In [1]: import numpy as np

In [2]: import numpy.linalg as la

In [3]: np.set_printoptions(suppress=True, linewidth=120)

In [4]: def rd(a):
   ...:     return np.round(a, 3) + 0
   ...: 

In [5]: data = np.array([[1, -1, 1, -1],
   ...:     [1, 0, 0, 0],
   ...:     [1, 1, 1, 1],
   ...:     [1, 2, 4, 8],
   ...:     [1, 3, 9, 27],
   ...:     [1, 4, 16, 64]])

In [6]: # column 3 is much longer than the rest

In [7]: C2 = data.T @ data

In [8]: print(np.diag(C2))
[   6   31  355 4891]

In [9]: print(rd(la.svd(data, compute_uv=False) ** 2))
[5264.678   14.232    2.935    1.155]

In [10]: hat = data @ la.solve(data.T @ data, data.T)

In [11]: print(rd(la.eigvalsh(hat)))
[0. 0. 1. 1. 1. 1.]

In [12]: print(np.allclose(hat @ hat, hat))
True

In [13]: print(rd((np.eye(6) - hat) @ data))
[[0. 0. 0. 0.]
 [0. 0. 0. 0.]
 [0. 0. 0. 0.]
 [0. 0. 0. 0.]
 [0. 0. 0. 0.]
 [0. 0. 0. 0.]]

In [14]: print(rd(hat @ data[:, 0]))
[1. 1. 1. 1. 1. 1.]

In [15]: Uu, sv, VT = la.svd(data)

In [16]: print(rd(sv))
[72.558  3.773  1.713  1.075]

In [17]: A2 = Uu[:, :1] @ np.diag(sv[:1]) @ VT[:1]

In [18]: print(rd(la.norm(data - A2, 2)), rd(sv[1]))
3.773 3.773

In [19]: print(rd(la.norm(data - A2) / la.norm(data)))
0.059

In [20]: M = np.load("a.npy")

In [21]: print(M)
[[-0.319 -0.363 -0.984  0.881 -0.139]
 [ 0.982 -0.929 -0.927 -0.245  0.859]
 [ 0.47   0.336  0.711 -0.74  -0.282]
 [-0.963  0.701  0.793  0.572 -0.454]
 [ 0.905 -0.129  0.987 -0.967  0.565]
 [ 0.947 -0.291  0.894 -0.945  0.462]
 [ 0.701 -0.544 -0.995  0.641 -0.197]
 [ 0.851 -0.635 -0.617 -0.273  0.508]
 [-0.953  0.926  0.981 -0.354 -0.818]
 [-1.     0.957  0.933  0.923 -0.859]
 [-0.867  0.912  0.985 -0.658 -0.797]
 [ 0.345 -0.319  0.551 -0.3    0.501]
 [-0.958  0.909  0.119  0.501 -0.926]
 [ 0.929 -0.611 -0.896 -0.336  0.226]
 [ 0.686 -0.168 -0.551 -0.327 -0.1  ]
 [-0.397 -0.226 -0.885  0.757 -0.03 ]
 [-0.953  0.623  0.446  0.696 -0.462]
 [ 0.578 -0.139  0.716 -0.647  0.319]
 [ 0.598 -0.129  0.658 -0.641  0.273]
 [ 0.994 -0.9   -0.77  -0.77   0.814]
 [ 0.958 -0.753 -0.938 -0.291  0.43 ]
 [ 0.422 -0.207 -0.731  0.11  -0.07 ]
 [-0.804  0.168  0.892  0.254  0.363]
 [-0.997  0.977  0.336  0.821 -0.978]
 [-0.851  0.686  0.919 -0.09  -0.405]
 [ 0.    -0.422 -0.827  0.611  0.245]
 [ 0.984 -0.926 -0.675 -0.544  0.903]
 [-0.999  0.881 -0.485  0.98  -0.869]
 [ 1.    -0.948 -0.978 -0.935  0.735]]

In [22]: t3 = np.stack([M, -1 * M, M[::-1]])

In [23]: print(la.matrix_rank(t3.reshape(3, -1)))
2

In [24]: print(t3.sum(axis=0))
[[ 1.    -0.948 -0.978 -0.935  0.735]
 [-0.999  0.881 -0.485  0.98  -0.869]
 [ 0.984 -0.926 -0.675 -0.544  0.903]
 [ 0.    -0.422 -0.827  0.611  0.245]
 [-0.851  0.686  0.919 -0.09  -0.405]
 [-0.997  0.977  0.336  0.821 -0.978]
 [-0.804  0.168  0.892  0.254  0.363]
 [ 0.422 -0.207 -0.731  0.11  -0.07 ]
 [ 0.958 -0.753 -0.938 -0.291  0.43 ]
 [ 0.994 -0.9   -0.77  -0.77   0.814]
 [ 0.598 -0.129  0.658 -0.641  0.273]
 [ 0.578 -0.139  0.716 -0.647  0.319]
 [-0.953  0.623  0.446  0.696 -0.462]
 [-0.397 -0.226 -0.885  0.757 -0.03 ]
 [ 0.686 -0.168 -0.551 -0.327 -0.1  ]
 [ 0.929 -0.611 -0.896 -0.336  0.226]
 [-0.958  0.909  0.119  0.501 -0.926]
 [ 0.345 -0.319  0.551 -0.3    0.501]
 [-0.867  0.912  0.985 -0.658 -0.797]
 [-1.     0.957  0.933  0.923 -0.859]
 [-0.953  0.926  0.981 -0.354 -0.818]
 [ 0.851 -0.635 -0.617 -0.273  0.508]
 [ 0.701 -0.544 -0.995  0.641 -0.197]
 [ 0.947 -0.291  0.894 -0.945  0.462]
 [ 0.905 -0.129  0.987 -0.967  0.565]
 [-0.963  0.701  0.793  0.572 -0.454]
 [ 0.47   0.336  0.711 -0.74  -0.282]
 [ 0.982 -0.929 -0.927 -0.245  0.859]
 [-0.319 -0.363 -0.984  0.881 -0.139]]

In [25]: print(la.matrix_rank(t3))
[5 5 5]

In [26]: print(rd(la.norm(t3, axis=(1, 2))))
[8.466 8.466 8.466]

In [27]: print(t3.shape)
(3, 29, 5)
